$ python -q
>>> import numpy as np
>>> from numpy import linalg as LA
>>> np.set_printoptions(precision=2, suppress=True, linewidth=140, sign=" ")
>>> Y = np.array([[3, -4, -3, 2], [-4, 2, -1, -3], [-4, 5, -5, -2], [0, 1, -5, 3]])
>>> arr = Y + Y.T
>>> arr
array([[  6,  -8,  -7,   2],
       [ -8,   4,   4,  -2],
       [ -7,   4, -10,  -7],
       [  2,  -2,  -7,   6]])
>>> print(np.sort(np.abs(LA.eigvals(arr))))
[  2.86   5.6   14.42  17.68]
>>> (arr - arr.T) / 2
array([[ 0.,  0.,  0.,  0.],
       [ 0.,  0.,  0.,  0.],
       [ 0.,  0.,  0.,  0.],
       [ 0.,  0.,  0.,  0.]])
>>> (arr + arr.T) / 2
array([[  6.,  -8.,  -7.,   2.],
       [ -8.,   4.,   4.,  -2.],
       [ -7.,   4., -10.,  -7.],
       [  2.,  -2.,  -7.,   6.]])
>>> np.round(LA.det(arr), 2)
np.float64(4084.0)
>>> np.allclose(arr, arr.T)
True
>>> J = np.array([[-1.8, 0.1, -0.3],
...     [0.1, 0.1, 0.3],
...     [-1.7, -0.9, 0.0],
...     [-0.3, -1.1, 0.0]])
>>> J[:, 1] *= 10
>>> J
array([[ -1.8,   1. ,  -0.3],
       [  0.1,   1. ,   0.3],
       [ -1.7,  -9. ,   0. ],
       [ -0.3, -11. ,   0. ]])
>>> x0 = np.array([1, 0, 2])
>>> a = np.maximum(J @ x0, 0)
>>> J * (a > 1e-9)[:, None]
array([[-0. ,  0. , -0. ],
       [ 0.1,  1. ,  0.3],
       [-0. , -0. ,  0. ],
       [-0. , -0. ,  0. ]])
>>> q, r_ = LA.qr(J)
>>> print(np.trace(q @ q.T))
3.0
>>> print(round(abs(r_[0, 0]), 2), round(float(LA.norm(J[:, 0])), 2))
2.5 2.5
>>> print(np.round(q @ r_, 2) + 0)
[[ -1.8   1.   -0.3]
 [  0.1   1.    0.3]
 [ -1.7  -9.    0. ]
 [ -0.3 -11.    0. ]]
>>> Y = np.c_[J[:, :2] @ np.array([[7, 4], [1, 8]]), np.array([-2, 0, 1, 2])]
>>> Y
array([[-11.6,   0.8,  -2. ],
       [  1.7,   8.4,   0. ],
       [-20.9, -78.8,   1. ],
       [-13.1, -89.2,   2. ]])
>>> LA.norm(LA.qr(J)[0].T @ Y, axis=0) ** 2 / ((Y ** 2).sum(axis=0) + 1e-12)
array([ 1.  ,  1.  ,  0.98])
>>> x0 = np.array([-2, 2, 1])
>>> rhs = J @ x0
>>> LA.lstsq(J, rhs)[0]
array([-2.,  2.,  1.])
>>> rng = np.random.default_rng(187910)
>>> rhs = rhs + 0.02 * rng.normal(size=4)
>>> rhs
array([  5.28,   2.11, -14.61, -21.39])
>>> b, *_ = LA.lstsq(J, rhs)
>>> b.round()
array([-2.,  2.,  1.])
>>> print(b)
[-1.99  2.    1.03]
>>> print(np.round(J.T @ (rhs - J @ b), 2) + 0)
[ 0.  0.  0.]
>>> print(round(float(LA.norm(rhs - J @ b)), 2))
0.0
>>> [round(float(LA.norm(LA.solve(J.T @ J + lam * np.eye(3), J.T @ rhs))), 2) for lam in (0, 1, 10, 100)]
[3.0, 2.47, 1.86, 1.23]
>>> Y = np.array([[1, 1], [1, -1]])
>>> A = np.kron(Y, np.kron(Y, Y))[rng.permutation(8)][:5]
>>> A
array([[ 1,  1, -1, -1, -1, -1,  1,  1],
       [ 1, -1,  1, -1,  1, -1,  1, -1],
       [ 1, -1,  1, -1, -1,  1, -1,  1],
       [ 1,  1, -1, -1,  1,  1, -1, -1],
       [ 1, -1, -1,  1, -1,  1,  1, -1]])
>>> Y = np.array([[3, 1, 1],
...     [0, 2, 0],
...     [1, 0, 2],
...     [3, 2, 2],
...     [0, 1, 1],
...     [0, 0, 2],
...     [2, 3, 1],
...     [3, 0, 1]])
>>> A @ Y
array([[ 4,  3, -4],
       [ 0,  1,  0],
       [ 2, -7,  2],
       [-6, -1, -2],
       [ 4,  3,  2]])
>>> LA.matrix_rank(A @ Y)
np.int64(3)
>>> np.vstack([A, Y.T]).shape
(8, 8)
>>> mat = np.array([[14, 2, 5, 9], [2, 1, 0, 1], [5, 0, 5, 4], [9, 1, 4, 6]])
>>> round(float(LA.norm(mat, 2) / LA.norm(mat)), 2)
0.99
>>> labels = rng.permutation(4)
>>> labels
array([ 1,  0,  3,  2])
>>> Y = mat[labels][:, labels]
>>> np.diag(Y)
array([  1,  14,   6,   5])
>>> np.allclose(Y, mat)
False
>>> Y
array([[  1,   2,   1,   0],
       [  2,  14,   9,   5],
       [  1,   9,   6,   4],
       [  0,   5,   4,   5]])
>>> print(np.round(np.sort(np.abs(LA.eigvals(Y))), 2) + 0)
[  0.     0.52   3.06  22.41]
>>> print(round(LA.det(Y), 2), round(LA.det(mat[labels]), 2))
-0.0 0.0
>>> np.trace(Y)
np.int64(26)
>>> X = np.array([[-0.09, -0.06, -0.22, 0.0, 0.07],
...     [1.44, 0.96, 3.52, 0.0, -1.12],
...     [0.63, 0.42, 1.54, 0.0, -0.49],
...     [-0.9, -0.6, -2.2, 0.0, 0.7],
...     [0.27, 0.18, 0.66, 0.0, -0.21]])
>>> rank = LA.matrix_rank(X)
>>> print(rank)
1
>>> null = LA.svd(X)[2][rank:].T
>>> np.allclose(X @ null, 0)
True
>>> LA.matrix_rank(X.T @ X), LA.matrix_rank(X @ X.T)
(np.int64(1), np.int64(1))
>>> null.shape
(5, 4)
>>> [int(LA.matrix_rank(X[:i])) for i in range(1, len(X) + 1)]
[1, 1, 1, 1, 1]
>>> np.round(X @ null, 2) + 0
array([[ 0.,  0.,  0.,  0.],
       [ 0.,  0.,  0.,  0.],
       [ 0.,  0.,  0.,  0.],
       [ 0.,  0.,  0.,  0.],
       [ 0.,  0.,  0.,  0.]])
